% python3 -q
>>> import numpy as np
>>> import numpy.linalg as la
>>> np.set_printoptions(precision=1, suppress=True, linewidth=140, sign=" ")
>>> def rd(a):
...     return np.round(a, 1) + 0
... 
>>> M = np.loadtxt("m.csv", delimiter=",")
>>> M
array([[-3., -3.,  2., -2.],
       [-2., -3., -3.,  2.],
       [ 2., -2., -3., -3.],
       [-3.,  2., -2., -3.]])
>>> x = np.array([-3, 2, -3, 1])
>>> target = M @ x
>>> target
array([-5., 11., -4., 16.])
>>> rd(la.solve(M.T, M[2]))
array([ 0.,  0.,  1.,  0.])
>>> rd(la.solve(M, -1 * target))
array([ 3., -2.,  3., -1.])
>>> out = M[0, 0] * M[1:] - np.outer(M[1:, 0], M[0])
>>> out
array([[  0.,   3.,  13., -10.],
       [  0.,  12.,   5.,  13.],
       [  0., -15.,  12.,   3.]])
>>> la.matrix_rank(out), la.matrix_rank(M)
(np.int64(3), np.int64(4))
>>> rd(np.poly(M))
array([   1.,   12.,   22., -188., -624.])
>>> np.einsum("ij,ji->", M, M)
np.float64(100.0)
>>> rd(la.det(M[::-1]))
np.float64(-624.0)
>>> rd(la.det(M.T))
np.float64(-624.0)
>>> data = np.array([[-16, 0, -2, 0], [-2, -12, -3, -2], [0, 0, -10, 0], [3, 1, 0, 2]])
>>> evals, V = la.eig(data)
>>> rd(data @ V[:, 0] - evals[0] * V[:, 0])
array([ 0.,  0.,  0.,  0.])
>>> x = np.array([-4, 7, -2, -9])
>>> target = data @ x
>>> target
array([ 68, -52,  20, -23])
>>> rd(la.solve(data, data[:, 2]))
array([ 0.,  0.,  1.,  0.])
>>> rd(np.sort(np.abs(la.eigvals(data))))
array([  1.9,  10. ,  11.9,  16. ])
>>> la.determinant(data)
Traceback (most recent call last):
  File "<python-input-26>", line 1, in <module>
    la.determinant(data)
    ^^^^^^^^^^^^^^
AttributeError: module 'numpy.linalg' has no attribute 'determinant'
>>> assert data == data.T
Traceback (most recent call last):
  File "<python-input-27>", line 1, in <module>
    assert data == data.T
           ^^^^^^^^^^^^^^
ValueError: The truth value of an array with more than one element is ambiguous. Use a.any() or a.all()
>>> (data + data.T) / 2
array([[-16. ,  -1. ,  -1. ,   1.5],
       [ -1. , -12. ,  -1.5,  -0.5],
       [ -1. ,  -1.5, -10. ,   0. ],
       [  1.5,  -0.5,   0. ,   2. ]])
>>> np.trace(data)
np.int64(-36)
>>> Q, r_ = la.qr(data)
>>> rd(np.abs(np.diag(r_)))
array([ 16.4,  11.9,  10. ,   1.8])
>>> Q.shape, r_.shape
((4, 4), (4, 4))
>>> np.allclose(r_.T @ r_, data.T @ data)
True
>>> mat = np.load("a.npy")
>>> mat
array([[ 4., -5.,  3.,  2.],
       [ 5., -4., -1.,  2.],
       [-1.,  0., -1.,  2.],
       [ 0.,  0.,  0.,  0.]])
>>> # rows and columns are dependent
>>> out = mat[0, 0] * mat[1:] - np.outer(mat[1:, 0], mat[0])
>>> out
array([[  0.,   9., -19.,  -2.],
       [  0.,  -5.,  -1.,  10.],
       [  0.,   0.,   0.,   0.]])
>>> rd(mat[:, 0] / mat[0, 0])
array([ 1. ,  1.2, -0.2,  0. ])
>>> la.matrix_rank(out), la.matrix_rank(mat)
(np.int64(2), np.int64(3))
>>> [round(float(x), 1) for x in la.svd(out, compute_uv=False)[:3]]
[21.3, 10.9, 0.0]
>>> np.argsort(-la.norm(out, axis=0).round(6), kind="stable")[:3]
array([ 2,  1,  3])
>>> rk = la.matrix_rank(mat)
>>> rk
np.int64(3)
>>> ns = la.svd(mat)[2][rk:].T
>>> rd(ns @ ns.T)
array([[ 0.2,  0.3,  0.1,  0.2],
       [ 0.3,  0.5,  0.2,  0.3],
       [ 0.1,  0.2,  0.1,  0.1],
       [ 0.2,  0.3,  0.1,  0.2]])
>>> [int(la.matrix_rank(mat[:i])) for i in range(1, len(mat) + 1)]
[1, 2, 3, 3]
>>> rd(mat @ ns)
array([[ 0.],
       [ 0.],
       [ 0.],
       [ 0.]])
>>> [int(la.matrix_rank(np.delete(mat, i, axis=0))) for i in range(4)]
[2, 2, 2, 3]
>>> feats = np.array([[0, 1, 1], [1, 0, 0], [1, 0, 0]])
>>> # column 2 repeats column 1
>>> np.allclose(feats[:-1].T @ la.lstsq(feats[:-1].T, feats[-1])[0], feats[-1])
True
>>> np.abs(np.diag(la.qr(feats)[1])) > 1e-9
array([ True,  True, False])
>>> evals, V = la.eigh(feats)
>>> (evals > 1e-8).sum(), (evals < -1e-8).sum()
(np.int64(1), np.int64(1))
>>> evals.sum(), np.trace(feats)
(np.float64(0.0), np.int64(0))
>>> np.unique(evals.round(6) + 0, return_counts=True)[1]
array([ 1,  1,  1])
>>> rd(np.abs(V[:, -1]))
array([ 0.7,  0.5,  0.5])
>>> rd(evals)
array([-1.4,  0. ,  1.4])
>>> rd(la.svd(feats, compute_uv=False))
array([ 1.4,  1.4,  0. ])
>>> E = np.loadtxt("dump.csv", delimiter=",")
>>> E
array([[-1.6,  0. , -0.7],
       [-1.4,  1.8,  0.7],
       [ 1. , -0.8, -0.8],
       [ 0.6,  0.3,  1. ],
       [ 0. , -0.7, -1.1],
       [-0.9,  0. , -0.3],
       [ 0.7,  0.4,  0.3],
       [ 0.5,  0. , -0.7],
       [-0.9, -1.1, -0.8],
       [ 1.3, -0.4,  0.2],
       [-0.6, -1.6, -1.1],
       [-0.6, -0.6, -0.7],
       [-1.4, -0.9,  0.5],
       [ 0.5, -0.1,  0.8],
       [ 0. ,  0.1, -1.4],
       [ 0. ,  1.1, -0.4],
       [ 0.3,  0.5, -1.6],
       [ 0. , -0.2,  2. ],
       [-0.6, -1.6, -0.7],
       [ 0.3,  0.3,  1.3],
       [ 0.1,  0.5,  0.7],
       [ 0.2, -0.7,  1.1],
       [-2. , -1. , -1.6],
       [ 4. ,  5.5, -1. ],
       [ 1.2, -0.9,  0.2],
       [ 0. ,  0.8,  0.6],
       [ 0.5,  1.8,  0.2]])
>>> basis = E[[15, 18]].astype(float)
>>> for _ in range(6):
...     labels = la.norm(E[:, None] - basis, axis=-1).argmin(axis=1)
...     basis = np.array([E[labels == j].mean(axis=0) for j in range(2)])
... 
>>> labels
array([ 1,  0,  1,  0,  1,  1,  0,  1,  1,  0,  1,  1,  1,  0,  1,  0,  1,  0,  1,  0,  0,  0,  1,  0,  0,  0,  0])
>>> rd(basis)
array([[ 0.6,  0.7,  0.5],
       [-0.5, -0.6, -0.8]])
>>> x = np.array([3, -2, -3])
>>> h = np.maximum(basis @ x, 0)
>>> rd(basis * (h > 1e-9)[:, None])
array([[ 0. ,  0. ,  0. ],
       [-0.5, -0.6, -0.8]])
>>> rd(np.tanh(basis @ x))
array([-0.9,  1. ])
>>> np.flatnonzero(h > 1e-9)
array([ 1])
>>> rd(basis.T @ h)
array([-1.1, -1.3, -1.8])
>>> cen = (E - E.mean(axis=0)) / E.std(axis=0)
>>> np.argwhere(np.abs(cen) > 2)
array([[ 17,   2],
       [ 23,   0],
       [ 23,   1]])
>>> rd(cen.std(axis=0))
array([ 1.,  1.,  1.])
>>> c = la.lstsq(np.delete(cen, 1, axis=1), cen[:, 1])[0]
>>> np.abs(c).argmax()
np.int64(0)
>>> dist = la.norm(E[:, None] - E[None], axis=-1)
>>> dist.shape
(27, 27)
>>> np.flatnonzero(dist[4] < dist.mean() / 2)
array([  2,   4,   7,   8,  10,  11,  14,  18])
>>> (dist + 1e9 * np.eye(27)).round(6).argmin(axis=1)
array([  5,  25,   7,  19,  11,  11,   3,  14,  11,  24,  18,   8,   5,   3,  16,  25,  14,  19,  10,   3,  25,  13,   8,  26,   9,  20,
        15])
>>> rd(la.norm(E, axis=1))
array([ 1.7,  2.4,  1.5,  1.2,  1.3,  0.9,  0.9,  0.9,  1.6,  1.4,  2. ,  1.1,  1.7,  0.9,  1.4,  1.2,  1.7,  2. ,  1.8,  1.4,  0.9,  1.3,
        2.7,  6.9,  1.5,  1. ,  1.9])
>>> np.unravel_index(dist.round(6).argmax(), dist.shape)
(np.int64(22), np.int64(23))
>>> la.matrix_rank(dist ** 2)
np.int64(5)
